>>> import numpy as np
>>> np.set_printoptions(precision=3, suppress=True, linewidth=200)
>>> rng = np.random.default_rng(94)
>>> theta = np.sort(rng.uniform(-2, 2, 10))
>>> F = np.c_[theta, theta ** 2, theta ** 3] @ np.array([[-1, 4, 1], [3, 1, 0], [2, -2, -2]])
>>> F
array([[ -0.275,   8.029,  10.179],
       [  2.036,  -0.823,   1.217],
       [  1.945,  -1.178,   0.772],
       [  1.651,  -1.565,   0.163],
       [  1.443,  -1.628,  -0.047],
       [ -0.025,   1.06 ,   0.223],
       [  2.88 ,   2.94 ,  -0.513],
       [  5.925,   2.873,  -1.925],
       [ 13.043,   1.175,  -5.861],
       [ 22.28 ,  -2.349, -11.581]])
>>> P = F @ np.linalg.solve(F.T @ F, F.T)
>>> np.allclose(P @ P, P)
True
>>> np.round(np.trace(P), 3)
np.float64(3.0)
>>> d = np.linalg.norm(F[:, None] - F[None], axis=-1)
>>> np.linalg.matrix_rank(d ** 2)
np.int64(5)
>>> np.linalg.norm(F, axis=1)
array([12.967,  2.511,  2.401,  2.281,  2.177,  1.084,  4.147,  6.861, 14.347, 25.22 ])
>>> np.unravel_index(d.round(6).argmax(), d.shape)
(np.int64(0), np.int64(9))
>>> Xs = F - F.mean(axis=0)
>>> evecs = np.linalg.svd(Xs)[2][:2]
>>> B = Xs - Xs @ evecs.T @ evecs
>>> B.std(axis=0)
array([0.49 , 0.729, 0.868])
>>> labels = F[:, 0] > np.median(F[:, 0])
>>> f = F[labels].mean(axis=0) - F[~labels].mean(axis=0)
>>> f
array([ 8.285, -0.18 , -5.99 ])
>>> X = np.loadtxt("a.csv", delimiter=",")
>>> X
array([[  2.797,   2.415,  -1.342,   2.298,   0.439,  -3.723],
       [ -7.688,  -6.723,   3.358,  -6.803,  -1.183,   9.987],
       [  2.884,   2.361,  -1.301,   2.412,   0.32 ,  -3.649],
       [ -8.194,  -6.857,   3.376,  -6.847,  -1.161,  10.368],
       [ -3.056,  -2.673,   1.356,  -2.523,  -0.485,   4.041],
       [ -5.367,  -4.775,   2.305,  -4.568,  -0.833,   7.012],
       [ -8.661,  -7.348,   3.583,  -7.35 ,  -1.231,  11.024],
       [  6.083,   5.068,  -2.57 ,   5.206,   0.792,  -7.836],
       [ 14.127,  11.911,  -6.29 ,  11.904,   2.063, -18.005],
       [ -7.989,  -6.768,   3.496,  -6.822,  -1.09 ,  10.091],
       [  1.298,   1.159,  -0.402,   1.013,   0.204,  -1.484],
       [ 10.265,   8.914,  -4.335,   8.823,   1.386, -13.049],
       [ -6.646,  -5.723,   2.938,  -5.912,  -1.09 ,   8.648],
       [-11.655,  -9.665,   4.848,  -9.986,  -1.741,  14.701],
       [  4.897,   4.117,  -2.151,   4.142,   0.636,  -6.347],
       [-11.779, -10.229,   4.95 ,  -9.955,  -1.714,  14.956],
       [  3.136,   2.754,  -1.271,   2.65 ,   0.323,  -3.848],
       [  4.307,   3.598,  -1.655,   3.528,   0.646,  -5.307],
       [ -2.826,  -2.512,   1.286,  -2.462,  -0.361,   3.681],
       [ 11.79 ,  10.06 ,  -4.939,  10.052,   1.739, -14.942],
       [ -0.735,  -0.58 ,   0.377,  -0.66 ,   0.029,   1.276],
       [ 14.259,  12.235,  -6.121,  12.121,   2.069, -18.122],
       [ -8.625,  -7.193,   3.402,  -7.224,  -1.244,  10.819],
       [  1.428,   1.23 ,  -0.587,   1.203,   0.248,  -1.662],
       [  2.435,   1.963,  -1.045,   2.06 ,   0.318,  -2.805],
       [ -2.452,  -2.079,   1.067,  -2.124,  -0.341,   3.314],
       [  7.78 ,   6.858,  -3.342,   6.888,   1.111, -10.016],
       [ -1.444,  -1.424,   0.612,  -1.039,  -0.272,   1.769],
       [  8.006,   6.93 ,  -3.392,   6.885,   1.077, -10.312],
       [ -3.303,  -2.761,   1.377,  -2.966,  -0.49 ,   4.578],
       [ 10.285,   9.037,  -4.522,   8.653,   1.599, -13.071]])
>>> labels = X[:, 3] > np.median(X[:, 3])
>>> f = X[labels].mean(axis=0) - X[~labels].mean(axis=0)
>>> labels.astype(int)
array([1, 0, 1, 0, 0, 0, 0, 1, 1, 0, 0, 1, 0, 0, 1, 0, 1, 1, 0, 1, 0, 1, 0, 1, 1, 0, 1, 0, 1, 0, 1])
>>> f
array([ 12.535,  10.723,  -5.361,  10.686,   1.797, -16.02 ])
>>> ((X - X.mean(axis=0)) @ f > 0).astype(int)
array([1, 0, 1, 0, 0, 0, 0, 1, 1, 0, 1, 1, 0, 0, 1, 0, 1, 1, 0, 1, 0, 1, 0, 1, 1, 0, 1, 0, 1, 0, 1])
>>> round((((X - X.mean(axis=0)) @ f > 0) == labels).mean(), 3)
np.float64(0.968)
>>> np.argsort(-np.abs(f).round(6), kind="stable")
array([5, 0, 1, 3, 2, 4])
